% python3 -q
>>> import numpy as np
>>> np.set_printoptions(precision=2, suppress=True, linewidth=140, legacy="1.25")
>>> rd = lambda a: np.round(a, 2) + 0
>>> f = np.array([0, 5, -2, 3, 0, 2, 4, 1, -2])
>>> r1 = np.array([2, -2, -3, -1, -2, -3])
>>> M = np.outer(f, r1)
>>> M
array([[  0,   0,   0,   0,   0,   0],
       [ 10, -10, -15,  -5, -10, -15],
       [ -4,   4,   6,   2,   4,   6],
       [  6,  -6,  -9,  -3,  -6,  -9],
       [  0,   0,   0,   0,   0,   0],
       [  4,  -4,  -6,  -2,  -4,  -6],
       [  8,  -8, -12,  -4,  -8, -12],
       [  2,  -2,  -3,  -1,  -2,  -3],
       [ -4,   4,   6,   2,   4,   6]])
>>> # column 4 repeats column 1
>>> np.linalg.matrix_rank(M, rtol=0.1)
1
>>> np.argsort(-np.linalg.norm(M, axis=0).round(6), kind="stable")[:3]
array([2, 5, 0])
>>> np.abs(np.diag(np.linalg.qr(M)[1])) > 1e-9
array([ True, False, False, False, False, False])
>>> np.linalg.lstsq(M[:-1].T, M[-1])[2]
1
>>> def softmax(z):
...     e = np.exp(z - z.max(axis=-1, keepdims=True))
...     return e / e.sum(axis=-1, keepdims=True)
... 
>>> rd(softmax(M[7]))
array([0.91, 0.02, 0.01, 0.05, 0.02, 0.01])
>>> scores = M @ M.T / np.sqrt(6)
>>> softmax(scores).round(6).argmax(axis=1)
array([0, 1, 2, 1, 0, 1, 1, 1, 2])
>>> rd(softmax(scores))
array([[0.11, 0.11, 0.11, 0.11, 0.11, 0.11, 0.11, 0.11, 0.11],
       [0.  , 1.  , 0.  , 0.  , 0.  , 0.  , 0.  , 0.  , 0.  ],
       [0.  , 0.  , 0.5 , 0.  , 0.  , 0.  , 0.  , 0.  , 0.5 ],
       [0.  , 1.  , 0.  , 0.  , 0.  , 0.  , 0.  , 0.  , 0.  ],
       [0.11, 0.11, 0.11, 0.11, 0.11, 0.11, 0.11, 0.11, 0.11],
       [0.  , 1.  , 0.  , 0.  , 0.  , 0.  , 0.  , 0.  , 0.  ],
       [0.  , 1.  , 0.  , 0.  , 0.  , 0.  , 0.  , 0.  , 0.  ],
       [0.  , 1.  , 0.  , 0.  , 0.  , 0.  , 0.  , 0.  , 0.  ],
       [0.  , 0.  , 0.5 , 0.  , 0.  , 0.  , 0.  , 0.  , 0.5 ]])
>>> Uu, sig, Vh = np.linalg.svd(M)
>>> V = Vh[:(sig > 1e-8).sum()]
>>> rng = np.random.default_rng(855)
>>> x0 = M[6] + 5 * M[8] + rng.integers(2) * np.eye(6)[1]
>>> x0
array([-12.,  13.,  18.,   6.,  12.,  18.])
>>> rd(np.linalg.norm(x0 - V.T @ V @ x0))
0.93
>>> np.allclose(V.T @ V @ x0, x0)
False
>>> rd(np.diag(V.T @ V))
array([0.13, 0.13, 0.29, 0.03, 0.13, 0.29])
>>> M2 = np.array([[3, 2, 3, -3, -2, -3, 3, 0, 2, 2, 1, 1],
...     [3, -1, 1, -2, 2, 3, 3, -2, -2, 0, -1, 1],
...     [-2, -2, 3, 1, -2, 2, -2, -1, 0, 1, 2, 2],
...     [3, -1, -1, -1, -1, -1, 1, 2, -1, 1, 0, 2],
...     [0, 0, 2, -3, 1, -3, -2, 2, 0, 2, -2, 1],
...     [2, -1, -1, -3, -1, 2, 2, -1, 0, -3, 0, -2],
...     [-2, 3, 3, 2, 0, -3, 1, -3, -3, 2, -1, 2],
...     [-1, -2, -3, -3, -2, 2, 3, 2, -3, 2, -1, 2],
...     [2, 2, -1, -1, 0, 3, -1, -1, -3, 2, 0, 0],
...     [-3, 3, -2, -3, -2, -1, 0, 1, -3, 1, -2, 2],
...     [-1, 1, -2, -3, -1, 3, -2, -2, 0, -1, 2, 0],
...     [-3, 3, 3, 3, 1, 1, -1, 3, -1, -3, 3, -3]])
>>> data = M2 - M2.T
>>> data
array([[ 0, -1,  5, -6, -2, -5,  5,  1,  0,  5,  2,  4],
       [ 1,  0,  3, -1,  2,  4,  0,  0, -4, -3, -2, -2],
       [-5, -3,  0,  2, -4,  3, -5,  2,  1,  3,  4, -1],
       [ 6,  1, -2,  0,  2,  2, -1,  5,  0,  4,  3, -1],
       [ 2, -2,  4, -2,  0, -2, -2,  4,  0,  4, -1,  0],
       [ 5, -4, -3, -2,  2,  0,  5, -3, -3, -2, -3, -3],
       [-5,  0,  5,  1,  2, -5,  0, -6, -2,  2,  1,  3],
       [-1,  0, -2, -5, -4,  3,  6,  0, -2,  1,  1, -1],
       [ 0,  4, -1,  0,  0,  3,  2,  2,  0,  5,  0,  1],
       [-5,  3, -3, -4, -4,  2, -2, -1, -5,  0, -1,  5],
       [-2,  2, -4, -3,  1,  3, -1, -1,  0,  1,  0, -3],
       [-4,  2,  1,  1,  0,  3, -3,  1, -1, -5,  3,  0]])
>>> x0 = np.array([-1, 2, 3, -1, -1, 1, 2, 2, 2, 1, 0, 2])
>>> rd(np.linalg.svd(data, compute_uv=False))
array([16.25, 16.25, 14.19, 14.19,  8.32,  8.32,  6.51,  6.51,  4.52,  4.52,  0.83,  0.83])
>>> x0 @ data @ x0
0
>>> rd(np.linalg.eigvals(data).real)
array([0., 0., 0., 0., 0., 0., 0., 0., 0., 0., 0., 0.])
>>> q = np.linalg.solve(np.eye(12) - data, np.eye(12) + data)
>>> rd(np.linalg.det(q))
1.0
>>> np.trace(data)
0
>>> (data - data.T) / 2
array([[ 0., -1.,  5., -6., -2., -5.,  5.,  1.,  0.,  5.,  2.,  4.],
       [ 1.,  0.,  3., -1.,  2.,  4.,  0.,  0., -4., -3., -2., -2.],
       [-5., -3.,  0.,  2., -4.,  3., -5.,  2.,  1.,  3.,  4., -1.],
       [ 6.,  1., -2.,  0.,  2.,  2., -1.,  5.,  0.,  4.,  3., -1.],
       [ 2., -2.,  4., -2.,  0., -2., -2.,  4.,  0.,  4., -1.,  0.],
       [ 5., -4., -3., -2.,  2.,  0.,  5., -3., -3., -2., -3., -3.],
       [-5.,  0.,  5.,  1.,  2., -5.,  0., -6., -2.,  2.,  1.,  3.],
       [-1.,  0., -2., -5., -4.,  3.,  6.,  0., -2.,  1.,  1., -1.],
       [ 0.,  4., -1.,  0.,  0.,  3.,  2.,  2.,  0.,  5.,  0.,  1.],
       [-5.,  3., -3., -4., -4.,  2., -2., -1., -5.,  0., -1.,  5.],
       [-2.,  2., -4., -3.,  1.,  3., -1., -1.,  0.,  1.,  0., -3.],
       [-4.,  2.,  1.,  1.,  0.,  3., -3.,  1., -1., -5.,  3.,  0.]])
>>> rd(np.sort(np.abs(np.linalg.eigvals(data))))
array([ 0.83,  0.83,  4.52,  4.52,  6.51,  6.51,  8.32,  8.32, 14.19, 14.19, 16.25, 16.25])
>>> np.allclose(data @ data.T, data.T @ data)
True
>>> M2 = np.array([[2, 2, 0, 3, 3, 0, 0, 2, 3, 2, 2, 1, 2],
...     [3, 2, 1, 0, 0, 2, 0, 3, 0, 3, 1, 0, 3],
...     [3, 3, 0, 0, 0, 2, 3, 0, 0, 3, 3, 1, 0],
...     [3, 0, 2, 2, 1, 3, 1, 2, 2, 2, 3, 2, 2],
...     [0, 0, 2, 1, 0, 1, 0, 3, 2, 0, 1, 0, 3],
...     [0, 0, 0, 0, 2, 1, 0, 3, 3, 0, 0, 0, 0],
...     [2, 3, 1, 3, 2, 0, 3, 3, 0, 3, 2, 0, 1],
...     [1, 1, 2, 3, 1, 2, 1, 0, 1, 3, 3, 2, 2],
...     [3, 1, 3, 0, 3, 2, 2, 2, 0, 0, 3, 1, 3],
...     [2, 0, 1, 1, 3, 2, 2, 3, 2, 1, 3, 1, 1],
...     [1, 0, 3, 0, 0, 1, 1, 3, 0, 3, 1, 1, 3],
...     [0, 3, 1, 1, 1, 0, 2, 0, 1, 3, 1, 0, 0],
...     [3, 0, 2, 3, 1, 3, 3, 3, 1, 3, 2, 2, 2]])
>>> A = np.triu(M2)
>>> A
array([[2, 2, 0, 3, 3, 0, 0, 2, 3, 2, 2, 1, 2],
       [0, 2, 1, 0, 0, 2, 0, 3, 0, 3, 1, 0, 3],
       [0, 0, 0, 0, 0, 2, 3, 0, 0, 3, 3, 1, 0],
       [0, 0, 0, 2, 1, 3, 1, 2, 2, 2, 3, 2, 2],
       [0, 0, 0, 0, 0, 1, 0, 3, 2, 0, 1, 0, 3],
       [0, 0, 0, 0, 0, 1, 0, 3, 3, 0, 0, 0, 0],
       [0, 0, 0, 0, 0, 0, 3, 3, 0, 3, 2, 0, 1],
       [0, 0, 0, 0, 0, 0, 0, 0, 1, 3, 3, 2, 2],
       [0, 0, 0, 0, 0, 0, 0, 0, 0, 0, 3, 1, 3],
       [0, 0, 0, 0, 0, 0, 0, 0, 0, 1, 3, 1, 1],
       [0, 0, 0, 0, 0, 0, 0, 0, 0, 0, 1, 1, 3],
       [0, 0, 0, 0, 0, 0, 0, 0, 0, 0, 0, 0, 0],
       [0, 0, 0, 0, 0, 0, 0, 0, 0, 0, 0, 0, 2]])
>>> rk = np.linalg.matrix_rank(A)
>>> rk
11
>>> N = np.linalg.svd(A)[2][rk:].T
>>> N.shape
(13, 2)
>>> [int(np.linalg.matrix_rank(A[:, :j + 1])) for j in range(13)]
[1, 2, 2, 3, 3, 4, 5, 6, 7, 8, 9, 10, 11]
>>> np.linalg.matrix_rank(A.T @ A), np.linalg.matrix_rank(A @ A.T)
(11, 11)
>>> E = np.load("w.npy")
>>> E
array([[-10,  -5,  -8,  -9,  -2,  -6,   2,  -6,   6],
       [ -2,   3,   0,  -1,   6,   2,  10,   2,  14],
       [ -7,  -2,  -5,  -6,   1,  -3,   5,  -3,   9],
       [-10,  -5,  -8,  -9,  -2,  -6,   2,  -6,   6],
       [-10,  -5,  -8,  -9,  -2,  -6,   2,  -6,   6],
       [-11,  -6,  -9, -10,  -3,  -7,   1,  -7,   5],
       [ -6,  -1,  -4,  -5,   2,  -2,   6,  -2,  10],
       [ -5,   0,  -3,  -4,   3,  -1,   7,  -1,  11],
       [ -2,   3,   0,  -1,   6,   2,  10,   2,  14]])
>>> rd(np.trace(np.linalg.pinv(E) @ E))
2.0
>>> rd(E @ np.linalg.pinv(E) @ E)
array([[-10.,  -5.,  -8.,  -9.,  -2.,  -6.,   2.,  -6.,   6.],
       [ -2.,   3.,   0.,  -1.,   6.,   2.,  10.,   2.,  14.],
       [ -7.,  -2.,  -5.,  -6.,   1.,  -3.,   5.,  -3.,   9.],
       [-10.,  -5.,  -8.,  -9.,  -2.,  -6.,   2.,  -6.,   6.],
       [-10.,  -5.,  -8.,  -9.,  -2.,  -6.,   2.,  -6.,   6.],
       [-11.,  -6.,  -9., -10.,  -3.,  -7.,   1.,  -7.,   5.],
       [ -6.,  -1.,  -4.,  -5.,   2.,  -2.,   6.,  -2.,  10.],
       [ -5.,   0.,  -3.,  -4.,   3.,  -1.,   7.,  -1.,  11.],
       [ -2.,   3.,   0.,  -1.,   6.,   2.,  10.,   2.,  14.]])
>>> np.unique(E.round(6), axis=0).shape
(6, 9)
>>> np.linalg.lstsq(E[:-1].T, E[-1])[2]
2
>>> np.allclose(E[:-1].T @ np.linalg.lstsq(E[:-1].T, E[-1])[0], E[-1])
True
>>> np.linalg.cond(E) > 100
True
>>> rd(np.linalg.norm(E, 2) / np.linalg.norm(E))
0.86
>>> np.linalg.matrix_rank(E, rtol=0.1)
2
>>> [round(float(x), 2) for x in np.linalg.svd(E, compute_uv=False)[:3]]
[47.22, 28.33, 0.0]
>>> M2 = np.array([[6, 9],
...     [4, 9],
...     [0, 2],
...     [-3, 0],
...     [1, -8],
...     [-4, 0],
...     [5, 0],
...     [6, -6],
...     [8, 7]])
>>> np.einsum("ik,kj->ji", E, M2)
array([[ -9, 175,  60,  -9,  -9, -32,  83, 106, 175],
       [-57,  47, -18, -57, -57, -70,  -5,   8,  47]])
>>> M2.T @ E.T
array([[ -9, 175,  60,  -9,  -9, -32,  83, 106, 175],
       [-57,  47, -18, -57, -57, -70,  -5,   8,  47]])
>>> np.vstack([E, M2.T]).shape
(11, 9)
>>> K = np.diag(np.array([2, 1, 3, 3, 1, 2, 0, 2, 2, 1])) + 3 * np.eye(10, k=1) + 3 * np.eye(10, k=-1)
>>> K
array([[2., 3., 0., 0., 0., 0., 0., 0., 0., 0.],
       [3., 1., 3., 0., 0., 0., 0., 0., 0., 0.],
       [0., 3., 3., 3., 0., 0., 0., 0., 0., 0.],
       [0., 0., 3., 3., 3., 0., 0., 0., 0., 0.],
       [0., 0., 0., 3., 1., 3., 0., 0., 0., 0.],
       [0., 0., 0., 0., 3., 2., 3., 0., 0., 0.],
       [0., 0., 0., 0., 0., 3., 0., 3., 0., 0.],
       [0., 0., 0., 0., 0., 0., 3., 2., 3., 0.],
       [0., 0., 0., 0., 0., 0., 0., 3., 2., 3.],
       [0., 0., 0., 0., 0., 0., 0., 0., 3., 1.]])
>>> K @ K
array([[13.,  9.,  9.,  0.,  0.,  0.,  0.,  0.,  0.,  0.],
       [ 9., 19., 12.,  9.,  0.,  0.,  0.,  0.,  0.,  0.],
       [ 9., 12., 27., 18.,  9.,  0.,  0.,  0.,  0.,  0.],
       [ 0.,  9., 18., 27., 12.,  9.,  0.,  0.,  0.,  0.],
       [ 0.,  0.,  9., 12., 19.,  9.,  9.,  0.,  0.,  0.],
       [ 0.,  0.,  0.,  9.,  9., 22.,  6.,  9.,  0.,  0.],
       [ 0.,  0.,  0.,  0.,  9.,  6., 18.,  6.,  9.,  0.],
       [ 0.,  0.,  0.,  0.,  0.,  9.,  6., 22., 12.,  9.],
       [ 0.,  0.,  0.,  0.,  0.,  0.,  9., 12., 22.,  9.],
       [ 0.,  0.,  0.,  0.,  0.,  0.,  0.,  9.,  9., 10.]])
>>> (K + K.T) / 2
array([[2., 3., 0., 0., 0., 0., 0., 0., 0., 0.],
       [3., 1., 3., 0., 0., 0., 0., 0., 0., 0.],
       [0., 3., 3., 3., 0., 0., 0., 0., 0., 0.],
       [0., 0., 3., 3., 3., 0., 0., 0., 0., 0.],
       [0., 0., 0., 3., 1., 3., 0., 0., 0., 0.],
       [0., 0., 0., 0., 3., 2., 3., 0., 0., 0.],
       [0., 0., 0., 0., 0., 3., 0., 3., 0., 0.],
       [0., 0., 0., 0., 0., 0., 3., 2., 3., 0.],
       [0., 0., 0., 0., 0., 0., 0., 3., 2., 3.],
       [0., 0., 0., 0., 0., 0., 0., 0., 3., 1.]])
>>> np.allclose(K, K.T)
True
>>> rd(np.abs(np.linalg.eigvals(K)).max())
7.82
>>> rd(np.linalg.matrix_power(K, 2))
array([[13.,  9.,  9.,  0.,  0.,  0.,  0.,  0.,  0.,  0.],
       [ 9., 19., 12.,  9.,  0.,  0.,  0.,  0.,  0.,  0.],
       [ 9., 12., 27., 18.,  9.,  0.,  0.,  0.,  0.,  0.],
       [ 0.,  9., 18., 27., 12.,  9.,  0.,  0.,  0.,  0.],
       [ 0.,  0.,  9., 12., 19.,  9.,  9.,  0.,  0.,  0.],
       [ 0.,  0.,  0.,  9.,  9., 22.,  6.,  9.,  0.,  0.],
       [ 0.,  0.,  0.,  0.,  9.,  6., 18.,  6.,  9.,  0.],
       [ 0.,  0.,  0.,  0.,  0.,  9.,  6., 22., 12.,  9.],
       [ 0.,  0.,  0.,  0.,  0.,  0.,  9., 12., 22.,  9.],
       [ 0.,  0.,  0.,  0.,  0.,  0.,  0.,  9.,  9., 10.]])
>>> rd(np.linalg.eigvalsh(K).min())
-4.34
>>> np.all(np.linalg.eigvalsh(K) > 0)
False
>>> mat = np.load("out17.npy")
>>> mat
array([[  1,  -4,  16, -64],
       [  1,  -3,   9, -27],
       [  1,  -2,   4,  -8],
       [  1,  -1,   1,  -1],
       [  1,   0,   0,   0],
       [  1,   1,   1,   1],
       [  1,   2,   4,   8],
       [  1,   3,   9,  27],
       [  1,   4,  16,  64]])
>>> hat = mat @ np.linalg.solve(mat.T @ mat, mat.T)
>>> rd(np.diag(hat))
array([0.86, 0.33, 0.37, 0.31, 0.26, 0.31, 0.37, 0.33, 0.86])
>>> rd(hat)
array([[ 0.86,  0.28, -0.02, -0.12, -0.09,  0.  ,  0.08,  0.08, -0.07],
       [ 0.28,  0.33,  0.28,  0.18,  0.06, -0.05, -0.1 , -0.07,  0.08],
       [-0.02,  0.28,  0.37,  0.31,  0.17,  0.01, -0.1 , -0.1 ,  0.08],
       [-0.12,  0.18,  0.31,  0.31,  0.23,  0.12,  0.01, -0.05,  0.  ],
       [-0.09,  0.06,  0.17,  0.23,  0.26,  0.23,  0.17,  0.06, -0.09],
       [ 0.  , -0.05,  0.01,  0.12,  0.23,  0.31,  0.31,  0.18, -0.12],
       [ 0.08, -0.1 , -0.1 ,  0.01,  0.17,  0.31,  0.37,  0.28, -0.02],
       [ 0.08, -0.07, -0.1 , -0.05,  0.06,  0.18,  0.28,  0.33,  0.28],
       [-0.07,  0.08,  0.08,  0.  , -0.09, -0.12, -0.02,  0.28,  0.86]])
>>> np.linalg.matrix_rank(np.eye(9) - hat)
5
>>> f = np.array([2, -3, -2])
>>> np.convolve(mat[8], f)
array([   2,    5,   18,   72, -224, -128])
>>> np.polyval(f, mat[8])
array([  -3,   18,  462, 7998])
>>> np.array([np.convolve(row, f, "same") for row in mat])
array([[ -11,   42, -168,  160],
       [  -9,   25,  -75,   63],
       [  -7,   12,  -24,   16],
       [  -5,    3,   -3,    1],
       [  -3,   -2,    0,    0],
       [  -1,   -3,   -3,   -5],
       [   1,    0,    0,  -32],
       [   3,    7,   21,  -99],
       [   5,   18,   72, -224]])
>>> np.cross(mat[8, :3], mat[0, :3])
array([128,   0,  -8])
